$ ipython --no-banner

In [1]: import numpy as np

In [2]: from numpy import linalg as LA

In [3]: np.set_printoptions(precision=4, suppress=True, linewidth=100, legacy="1.25")

In [4]: feats = np.load("run18.npy")

In [5]: feats
Out[5]: 
array([[ -2.1388,  -8.8992, -17.7829],
       [ 10.1374, -13.9709, -10.1018],
       [ 10.5581,  16.252 ,  -4.9398],
       [-17.7588,   9.0501,  -1.6492],
       [ 17.1481,  -5.7198,  -8.5572],
       [ -6.0331,  13.2655, -13.6977],
       [  3.9264,   4.8993, -18.989 ],
       [-10.5052,  10.3208,  13.5323],
       [  5.9854,  17.7024,  -7.1275],
       [ -3.7789,  19.0599,   4.737 ]])

In [6]: d = LA.norm(feats[:, None] - feats[None], axis=-1)

In [7]: LA.norm(feats, axis=1)
Out[7]: array([20.    , 20.    , 20.0001, 20.    , 20.    , 20.    , 20.    , 20.    , 20.    , 20.    ])

In [8]: LA.norm(feats - feats.mean(axis=0), axis=1)
Out[8]: array([19.0918, 22.5396, 14.1261, 19.3389, 20.3755, 12.1845, 12.9916, 23.3105, 12.6575, 17.645 ])

In [9]: d.mean(axis=1).argmax()
Out[9]: 7

In [10]: (d + 1e9 * np.eye(10)).round(6).argmin(axis=1)
Out[10]: array([6, 4, 8, 7, 1, 6, 5, 9, 2, 7])

In [11]: d.shape
Out[11]: (10, 10)

In [12]: left, s, vt = LA.svd(feats, full_matrices=False)

In [13]: np.abs(vt[0])
Out[13]: array([0.5061, 0.7304, 0.4587])

In [14]: np.round(left.T @ feats @ vt.T, 4) + 0
Out[14]: 
array([[43.8975,  0.    ,  0.    ],
       [ 0.    , 37.4515,  0.    ],
       [ 0.    ,  0.    , 25.8919]])

In [15]: (s > 1e-8).sum()
Out[15]: 3

In [16]: round(float(np.sqrt((s ** 2).sum())), 4), round(LA.norm(feats), 4)
Out[16]: (63.2456, 63.2456)

In [17]: np.abs(left[:, 0]).round(6).argmax()
Out[17]: 1

In [18]: G = np.cov(feats, rowvar=False)

In [19]: np.median(feats, axis=0)
Out[19]: array([ 0.8938,  9.6854, -7.8423])

In [20]: np.corrcoef(feats.T)
Out[20]: 
array([[ 1.    , -0.3442, -0.3923],
       [-0.3442,  1.    ,  0.4527],
       [-0.3923,  0.4527,  1.    ]])

In [21]: LA.eigvalsh(G)[::-1]
Out[21]: array([213.4929,  81.9283,  59.4021])

In [22]: np.argwhere(np.triu(np.abs(np.corrcoef(feats.T)) > 0.8, 1))
Out[22]: array([], shape=(0, 2), dtype=int64)

In [23]: G
Out[23]: 
array([[114.9823, -43.5351, -42.2138],
       [-43.5351, 139.1527,  53.5859],
       [-42.2138,  53.5859, 100.6883]])

In [24]: np.argsort(-feats.std(axis=0).round(6), kind="stable")
Out[24]: array([1, 0, 2])

In [25]: round(np.corrcoef(feats[:, 0], feats[:, 2])[0, 1], 4)
Out[25]: -0.3923

In [26]: G.shape
Out[26]: (3, 3)

In [27]: round(LA.norm(G, 1), 4), round(float(LA.norm(G, np.inf)), 4)
Out[27]: (236.2737, 236.2737)

In [28]: round(LA.norm(G[2], 1), 4), round(LA.norm(G[2], np.inf), 4)
Out[28]: (196.488, 100.6883)

In [29]: np.round(LA.norm(G, 2), 4)
Out[29]: 213.4929

In [30]: other = feats / np.sqrt((feats ** 2).mean(axis=1, keepdims=True))

In [31]: LA.matrix_rank(other) == LA.matrix_rank(feats)
Out[31]: True

In [32]: other[9]
Out[32]: array([-0.3273,  1.6506,  0.4102])

In [33]: LA.matrix_rank(feats - feats.mean(axis=1, keepdims=True))
Out[33]: 2

In [34]: LA.norm(other, axis=1)
Out[34]: array([1.7321, 1.7321, 1.7321, 1.7321, 1.7321, 1.7321, 1.7321, 1.7321, 1.7321, 1.7321])

In [35]: m1 = np.loadtxt("mat.csv", delimiter=",")

In [36]: m1
Out[36]: 
array([[-0.8144, -0.6411,  0.9508],
       [-0.6169,  0.2355, -0.2355],
       [-0.01  ,  0.6044, -0.8764],
       [ 0.9969, -0.9903,  0.9995],
       [-0.9087,  0.9087, -0.9861],
       [ 0.0898,  0.8617, -0.9881],
       [ 0.9974,  0.1586, -0.8764],
       [ 0.9603,  0.2913, -0.8337],
       [ 0.2729, -0.8764,  0.9881],
       [-0.05  ,  0.4301, -0.7064],
       [ 0.8243,  0.1781, -0.6169],
       [-0.493 , -0.1974,  0.508 ],
       [-0.3627, -0.6411,  0.9217],
       [-0.8875, -0.0997,  0.5649],
       [-0.5915,  0.964 , -0.9987],
       [-0.5784,  0.537 , -0.7443],
       [ 0.989 , -0.8076,  0.8764],
       [ 0.3275, -0.7616,  0.9508],
       [-0.9984,  0.9727, -0.9954],
       [-0.9823,  0.9881, -0.9996],
       [ 0.8538, -0.6291,  0.7779]])

In [37]: cen = m1 - m1.mean(axis=0)

In [38]: V = LA.svd(cen)[2][:2]

In [39]: other = cen - cen @ V.T @ V

In [40]: LA.norm(other, axis=1).round(6).argmax()
Out[40]: 5

In [41]: other.std(axis=0)
Out[41]: array([0.0161, 0.062 , 0.0445])
